In [1]: import numpy as np

In [2]: np.set_printoptions(precision=3, suppress=True, linewidth=120)

In [3]: def tidy(a):
   ...:     return np.round(a, 3) + 0
   ...: 

In [4]: F = np.loadtxt("dump.csv", delimiter=",")

In [5]: print(F)
[[ 3. -2. -2.  0.  2.  0. -3.  0.  2.  3. -1. -3.  2.]
 [-3.  4.  0.  0.  0. -3. -1.  2.  3.  2.  0.  3. -2.]
 [-1.  2.  5.  3.  3.  1.  2. -2.  1.  0. -2. -1. -1.]
 [-1.  3. -2. -3.  3.  1.  1.  1.  0.  2.  3.  1.  0.]
 [ 0.  2. -3.  1.  1.  0.  2.  1. -2.  2.  2. -1. -3.]
 [ 0.  3.  0.  2.  3.  3.  2. -2.  3. -2.  0. -1.  0.]
 [ 1. -2. -1. -3.  3.  3.  1. -3. -3.  1.  3.  3. -2.]
 [-3. -1.  1.  1.  0.  0.  1.  0.  1.  1.  2.  3. -3.]
 [ 0. -2.  3.  0.  3.  1.  3.  0.  2. -1. -1. -1.  2.]
 [ 2. -3. -1. -1.  3. -3.  1. -2.  3.  8.  0. -3.  0.]
 [-2. -1. -2.  1. -1. -3. -2. -2. -2. -3.  7.  3.  3.]
 [ 3.  2. -3.  0.  3. -3. -3. -3. -3.  1.  2. -2. -1.]
 [ 0.  3.  3. -2. -2. -3. -2.  1.  0.  1.  2.  1. -1.]]

In [6]: rng = np.random.default_rng(689056)

In [7]: z = rng.permutation(13)

In [8]: Y = F[:, z] * rng.choice([-1, 1], 13)

In [9]: print(Y)
[[ 0. -3. -1. -0. -2. -0.  2. -2.  3. -3. -3. -2. -2.]
 [ 2. -1.  0.  3. -0. -0. -0. -3.  2.  3.  3.  4.  2.]
 [-2.  2. -2. -1. -3. -3. -5. -1.  0. -1.  1.  2.  1.]
 [ 1.  1.  3. -1. -3.  3.  2. -0.  2.  1.  1.  3. -0.]
 [ 1.  2.  2. -0. -1. -1.  3.  2.  2. -1. -0.  2.  3.]
 [-2.  2.  0. -3. -3. -2. -0. -3. -2. -1. -0.  3. -0.]
 [-3.  1.  3. -3. -3.  3.  1.  3.  1.  3. -1. -2.  2.]
 [ 0.  1.  2. -0. -0. -1. -1. -1.  1.  3.  3. -1.  3.]
 [ 0.  3. -1. -1. -3. -0. -3. -2. -1. -1. -0. -2. -2.]
 [-2.  1.  0.  3. -3.  1.  1. -3.  8. -3. -2. -3. -0.]
 [-2. -2.  7.  3.  1. -1.  2.  2. -3.  3.  2. -1. -3.]
 [-3. -3.  2.  3. -3. -0.  3.  3.  1. -2. -3.  2.  1.]
 [ 1. -2.  2.  3.  2.  2. -3. -0.  1.  1. -0.  3.  1.]]

In [10]: Uu, _, Vh = np.linalg.svd(F.T @ Y)

In [11]: print(z)
[ 7  6 10  5  4  3  2  8  9 11  0  1 12]

In [12]: print(F.shape)
(13, 13)

In [13]: print(np.linalg.matrix_rank(F))
13

In [14]: print(np.unravel_index(np.abs(F).argmax(), F.shape))
(np.int64(9), np.int64(9))

In [15]: print(tidy(np.linalg.norm(F)))
28.931

In [16]: print(np.abs(F).max())
8.0

In [17]: th = np.radians(30)

In [18]: R = np.eye(13)

In [19]: R[4, 4] = R[8, 8] = np.cos(th)

In [20]: R[4, 8], R[8, 4] = -np.sin(th), np.sin(th)

In [21]: Y = F @ R.T

In [22]: print(tidy(np.linalg.det(R)), tidy(np.trace(R)))
1.0 12.732

In [23]: print(np.allclose(np.linalg.norm(F, axis=1), np.linalg.norm(Y, axis=1)))
True

In [24]: x = np.array([-9, 7, 3, 2, 6, -3, 2, -6, -9, 1, 1, 7, -8])

In [25]: print(F @ (2 * x))
[-188.  124.  130.   82.  100.   28.  130.  132.  -54.  -86.   74.   82.   62.]

In [26]: print(F @ np.ones(13))
[ 1.  5. 10.  9.  2. 11.  1.  3.  9.  4. -4. -7.  1.]

In [27]: feats = np.loadtxt("x.csv", delimiter=",")

In [28]: print(feats)
[[3. 0. 0. 0. 1. 3. 2. 3. 5. 0. 3. 2. 0. 5. 3.]
 [3. 1. 3. 2. 1. 2. 1. 1. 3. 2. 0. 2. 5. 0. 0.]
 [4. 4. 2. 5. 0. 1. 1. 2. 1. 5. 3. 1. 0. 1. 2.]
 [3. 4. 1. 4. 0. 5. 0. 3. 0. 0. 5. 0. 3. 0. 2.]
 [4. 3. 2. 2. 2. 4. 2. 1. 0. 4. 5. 0. 2. 1. 5.]
 [1. 5. 4. 1. 1. 3. 4. 3. 0. 3. 3. 0. 3. 2. 3.]
 [4. 1. 3. 2. 3. 5. 0. 1. 5. 3. 1. 4. 0. 2. 0.]
 [5. 3. 1. 0. 1. 4. 3. 0. 1. 2. 5. 3. 0. 5. 4.]
 [5. 5. 4. 3. 4. 2. 2. 0. 5. 3. 1. 5. 5. 4. 0.]
 [4. 1. 1. 3. 0. 1. 3. 1. 5. 3. 4. 2. 3. 3. 5.]
 [2. 5. 3. 0. 5. 5. 5. 4. 3. 1. 3. 5. 2. 3. 2.]
 [4. 2. 0. 5. 3. 0. 5. 2. 5. 5. 5. 1. 0. 0. 1.]
 [2. 5. 0. 1. 3. 3. 5. 5. 3. 4. 1. 4. 3. 3. 5.]
 [1. 1. 1. 4. 0. 5. 1. 5. 2. 1. 1. 0. 1. 0. 2.]
 [1. 2. 1. 0. 4. 0. 5. 5. 3. 2. 5. 4. 4. 0. 0.]]

In [29]: q, vecs = np.linalg.qr(feats[:, :7])[0], np.linalg.qr(feats[:, 7:])[0]

In [30]: sigma = np.linalg.svd(q.T @ vecs, compute_uv=False)

In [31]: print((sigma > 0.9).sum())
3
